% ipython --no-banner

In [1]: import numpy as np

In [2]: np.set_printoptions(precision=3, suppress=True, linewidth=160)

In [3]: rng = np.random.default_rng(74326)

In [4]: X = np.eye(4, dtype=int)[rng.permutation(4)]

In [5]: X
Out[5]: 
array([[0, 1, 0, 0],
       [1, 0, 0, 0],
       [0, 0, 1, 0],
       [0, 0, 0, 1]])

In [6]: np.all(np.linalg.eigvalsh(X) > 0)
Out[6]: np.False_

In [7]: round(float(np.linalg.eigvalsh(X).min()), 3)
Out[7]: -1.0

In [8]: round(np.linalg.det(X.T), 3)
Out[8]: np.float64(-1.0)

In [9]: round(float(np.linalg.eigvals(X).sum().real), 3)
Out[9]: 2.0

In [10]: np.einsum("ij,ji->", X, X)
Out[10]: np.int64(4)

In [11]: np.linalg.eigvals(X)
Out[11]: array([ 1., -1.,  1.,  1.])

In [12]: np.kron(np.eye(2, dtype=int), X)
Out[12]: 
array([[0, 1, 0, 0, 0, 0, 0, 0],
       [1, 0, 0, 0, 0, 0, 0, 0],
       [0, 0, 1, 0, 0, 0, 0, 0],
       [0, 0, 0, 1, 0, 0, 0, 0],
       [0, 0, 0, 0, 0, 1, 0, 0],
       [0, 0, 0, 0, 1, 0, 0, 0],
       [0, 0, 0, 0, 0, 0, 1, 0],
       [0, 0, 0, 0, 0, 0, 0, 1]])

In [13]: np.einsum("ii->", X)
Out[13]: np.int64(2)

In [14]: round(np.linalg.det(X[::-1]), 3)
Out[14]: np.float64(-1.0)

In [15]: F = np.array([[4, 5, 6], [7, 8, 9], [10, 11, 12]])

In [16]: def softmax(z):
    ...:     e = np.exp(z - z.max(axis=-1, keepdims=True))
    ...:     return e / e.sum(axis=-1, keepdims=True)
    ...: 

In [17]: np.round(softmax(10 * F[0]), 3) + 0
Out[17]: array([0., 0., 1.])

In [18]: softmax(F).sum(axis=1)
Out[18]: array([1., 1., 1.])

In [19]: softmax(F[0] + -2)
Out[19]: array([0.09 , 0.245, 0.665])

In [20]: S = F @ F.T / np.sqrt(3)

In [21]: np.round(softmax(S), 3) + 0
Out[21]: 
array([[0., 0., 1.],
       [0., 0., 1.],
       [0., 0., 1.]])

In [22]: np.round(softmax(S + np.triu(np.full(S.shape, -np.inf), 1)), 3) + 0
Out[22]: 
array([[1., 0., 0.],
       [0., 1., 0.],
       [0., 0., 1.]])

In [23]: softmax(S)[0] @ F
Out[23]: array([10., 11., 12.])

In [24]: rank = np.linalg.matrix_rank(F)

In [25]: rank
Out[25]: np.int64(2)

In [26]: N = np.linalg.svd(F)[2][rank:].T

In [27]: [int(np.linalg.matrix_rank(F[:, :j + 1])) for j in range(3)]
Out[27]: [1, 2, 2]

In [28]: np.allclose(F @ N, 0)
Out[28]: True

In [29]: [int(np.linalg.matrix_rank(np.delete(F, i, axis=0))) for i in range(3)]
Out[29]: [2, 2, 2]

In [30]: N[:, 0] / N[np.abs(N[:, 0]).round(6).argmax(), 0]
Out[30]: array([-0.5,  1. , -0.5])

In [31]: [int(np.linalg.matrix_rank(F[:i])) for i in range(1, len(F) + 1)]
Out[31]: [1, 2, 2]

In [32]: out = np.array([[9, 1, 8]])

In [33]: data = np.block([[np.zeros((1, 1)), out], [out.T, np.zeros((3, 3))]])

In [34]: data
Out[34]: 
array([[0., 9., 1., 8.],
       [9., 0., 0., 0.],
       [1., 0., 0., 0.],
       [8., 0., 0., 0.]])

In [35]: rank = np.linalg.matrix_rank(data)

In [36]: rank
Out[36]: np.int64(2)

In [37]: N = np.linalg.svd(data)[2][rank:].T

In [38]: [int(np.linalg.matrix_rank(data[:, :j + 1])) for j in range(4)]
Out[38]: [1, 2, 2, 2]

In [39]: N @ N.T
Out[39]: 
array([[ 0.   ,  0.   ,  0.   ,  0.   ],
       [ 0.   ,  0.445, -0.062, -0.493],
       [ 0.   , -0.062,  0.993, -0.055],
       [ 0.   , -0.493, -0.055,  0.562]])

In [40]: N.shape
Out[40]: (4, 2)

In [41]: np.round(data @ N, 3) + 0
Out[41]: 
array([[0., 0.],
       [0., 0.],
       [0., 0.],
       [0., 0.]])

In [42]: left, sig, VT = np.linalg.svd(data)

In [43]: V = VT[:(sig > 1e-8).sum()]

In [44]: vec = data[1] + -1 * data[2] + rng.integers(2) * np.eye(4)[0]

In [45]: vec
Out[45]: array([9., 0., 0., 0.])

In [46]: np.diag(V.T @ V)
Out[46]: array([1.   , 0.555, 0.007, 0.438])

In [47]: round(np.linalg.norm(vec - V.T @ V @ vec), 3)
Out[47]: np.float64(0.0)

In [48]: V.T @ V
Out[48]: 
array([[1.   , 0.   , 0.   , 0.   ],
       [0.   , 0.555, 0.062, 0.493],
       [0.   , 0.062, 0.007, 0.055],
       [0.   , 0.493, 0.055, 0.438]])

In [49]: np.allclose(V.T @ V @ vec, vec)
Out[49]: True

In [50]: C2 = data.T @ data

In [51]: C2
Out[51]: 
array([[146.,   0.,   0.,   0.],
       [  0.,  81.,   9.,  72.],
       [  0.,   9.,   1.,   8.],
       [  0.,  72.,   8.,  64.]])

In [52]: np.trace(C2), (data ** 2).sum()
Out[52]: (np.float64(292.0), np.float64(292.0))

In [53]: np.allclose(C2, C2.T)
Out[53]: True

In [54]: np.round(np.linalg.svd(data, compute_uv=False) ** 2, 3) + 0
Out[54]: array([146., 146.,   0.,   0.])

In [55]: np.round(np.linalg.eigvalsh(C2)[::-1], 3) + 0
Out[55]: array([146., 146.,   0.,   0.])

In [56]: left, sig, VT = np.linalg.svd(C2)

In [57]: np.argmax(sig[:-1] / (sig[1:] + 1e-6)) + 1
Out[57]: np.int64(2)

In [58]: out = left[:, :2] @ np.diag(sig[:2]) @ VT[:2]

In [59]: np.round(np.linalg.norm(C2 - out) / np.linalg.norm(C2), 3)
Out[59]: np.float64(0.0)

In [60]: out
Out[60]: 
array([[146.,   0.,   0.,   0.],
       [  0.,  81.,   9.,  72.],
       [  0.,   9.,   1.,   8.],
       [  0.,  72.,   8.,  64.]])

In [61]: np.linalg.matrix_rank(C2, rtol=0.05)
Out[61]: np.int64(2)

In [62]: vals, V = np.linalg.eigh(data)

In [63]: np.round(np.linalg.eigvalsh(data @ data), 3) + 0
Out[63]: array([  0.,   0., 146., 146.])

In [64]: vals.sum(), np.trace(data)
Out[64]: (np.float64(0.0), np.float64(0.0))

In [65]: np.round(np.linalg.svd(data, compute_uv=False), 3) + 0
Out[65]: array([12.083, 12.083,  0.   ,  0.   ])

In [66]: np.unique(vals.round(6) + 0, return_counts=True)[1]
Out[66]: array([1, 2, 1])

In [67]: (vals > 1e-8).sum(), (vals < -1e-8).sum()
Out[67]: (np.int64(1), np.int64(1))

In [68]: np.round(V.T @ data @ V, 3) + 0
Out[68]: 
array([[-12.083,   0.   ,   0.   ,   0.   ],
       [  0.   ,   0.   ,   0.   ,   0.   ],
       [  0.   ,   0.   ,   0.   ,   0.   ],
       [  0.   ,   0.   ,   0.   ,  12.083]])

In [69]: A = np.array([[4, 4, 3], [0, 0, -1], [3, 3, 2]])

In [70]: np.einsum("ii->", A)
Out[70]: np.int64(6)

In [71]: np.einsum("ij,ji->", A, A)
Out[71]: np.int64(32)

In [72]: np.round(np.linalg.eigvals(A).sum().real, 3)
Out[72]: np.float64(6.0)

In [73]: np.round(np.poly(A), 3) + 0
Out[73]: array([ 1., -6.,  2.,  0.])

In [74]: round(np.linalg.det(A[::-1]), 3)
Out[74]: np.float64(0.0)

In [75]: np.round(np.linalg.det(2 * A), 3), round(float(np.linalg.det(A)), 3)
Out[75]: (np.float64(0.0), 0.0)

In [76]: np.round(A @ np.linalg.pinv(A) @ A, 3) + 0
Out[76]: 
array([[ 4.,  4.,  3.],
       [ 0.,  0., -1.],
       [ 3.,  3.,  2.]])

In [77]: np.allclose(A[:-1].T @ np.linalg.lstsq(A[:-1].T, A[-1])[0], A[-1])
Out[77]: True

In [78]: left, sig, VT = np.linalg.svd(A)

In [79]: sig.round(3) + 0
Out[79]: array([7.948, 0.907, 0.   ])

In [80]: np.argmax(sig[:-1] / (sig[1:] + 1e-6)) + 1
Out[80]: np.int64(2)

In [81]: out = left[:, :2] @ np.diag(sig[:2]) @ VT[:2]

In [82]: np.round(np.linalg.norm(A - out, 2), 3), round(float(sig[2]), 3)
Out[82]: (np.float64(0.0), 0.0)

In [83]: out.round(3) + 0
Out[83]: 
array([[ 4.,  4.,  3.],
       [ 0.,  0., -1.],
       [ 3.,  3.,  2.]])

In [84]: np.linalg.matrix_rank(A, rtol=0.05)
Out[84]: np.int64(2)

In [85]: np.linalg.matrix_rank(out)
Out[85]: np.int64(2)

In [86]: np.round(np.linalg.norm(A - out) / np.linalg.norm(A), 3)
Out[86]: np.float64(0.0)

In [87]: left, sig, VT = np.linalg.svd(A)

In [88]: V = VT[:(sig > 1e-8).sum()]

In [89]: vec = A[0] + 3 * A[2] + rng.integers(2) * np.eye(3)[1]

In [90]: vec
Out[90]: array([13., 14.,  9.])

In [91]: np.linalg.matrix_rank(np.vstack([A, vec]))
Out[91]: np.int64(3)

In [92]: round(float(np.linalg.norm(vec - V.T @ V @ vec)), 3)
Out[92]: 0.707

In [93]: W0 = np.load("sample19.npy")

In [94]: W0
Out[94]: 
array([[ 3. ,  0. ,  0. ,  0. ],
       [ 0. ,  2.2, -0.4,  0. ],
       [ 0. , -0.4,  2.8,  0. ],
       [ 0. ,  0. ,  0. ,  3. ]])

In [95]: vals, V = np.linalg.eig(W0)

In [96]: np.round(W0 @ V[:, 0] - vals[0] * V[:, 0], 3) + 0
Out[96]: array([0., 0., 0., 0.])

In [97]: np.sort(np.linalg.eigvals(np.linalg.inv(W0)))
Out[97]: array([0.333, 0.333, 0.333, 0.5  ])

In [98]: vals
Out[98]: array([3., 2., 3., 3.])

In [99]: np.sort(np.linalg.eigvals(W0.T))
Out[99]: array([2., 3., 3., 3.])

In [100]: mat = np.load("case0.npy")

In [101]: mat
Out[101]: 
array([[-3,  2,  2],
       [ 2, -3,  2],
       [ 2,  2, -3]])

In [102]: vals, V = np.linalg.eig(mat)

In [103]: vals
Out[103]: array([-5.,  1., -5.])

In [104]: np.sort(np.linalg.eigvals(mat @ mat))
Out[104]: array([ 1., 25., 25.])

In [105]: round(float(np.prod(vals)), 3)
Out[105]: 25.0

In [106]: np.sort(np.linalg.eigvals(np.linalg.inv(mat)))
Out[106]: array([-0.2, -0.2,  1. ])

In [107]: np.linalg.norm(mat, axis=1).argmax()
Out[107]: np.int64(0)

In [108]: np.round(np.linalg.norm(mat[0] - mat[1]), 3)
Out[108]: np.float64(7.071)

In [109]: np.round(np.linalg.norm(mat, 2), 3)
Out[109]: np.float64(5.0)

In [110]: arr = np.load("out4.npy")

In [111]: arr
Out[111]: 
array([[-2, -2],
       [-2, -4]])

In [112]: round(np.linalg.norm(W0) ** 2 / np.linalg.norm(W0, 2) ** 2, 3)
Out[112]: np.float64(3.444)

In [113]: round(np.linalg.norm(W0[0] - W0[3]), 3)
Out[113]: np.float64(4.243)

In [114]: np.round(np.linalg.norm(W0, 2), 3)
Out[114]: np.float64(3.0)

In [115]: W0[0] @ W0[3]
Out[115]: np.float64(0.0)
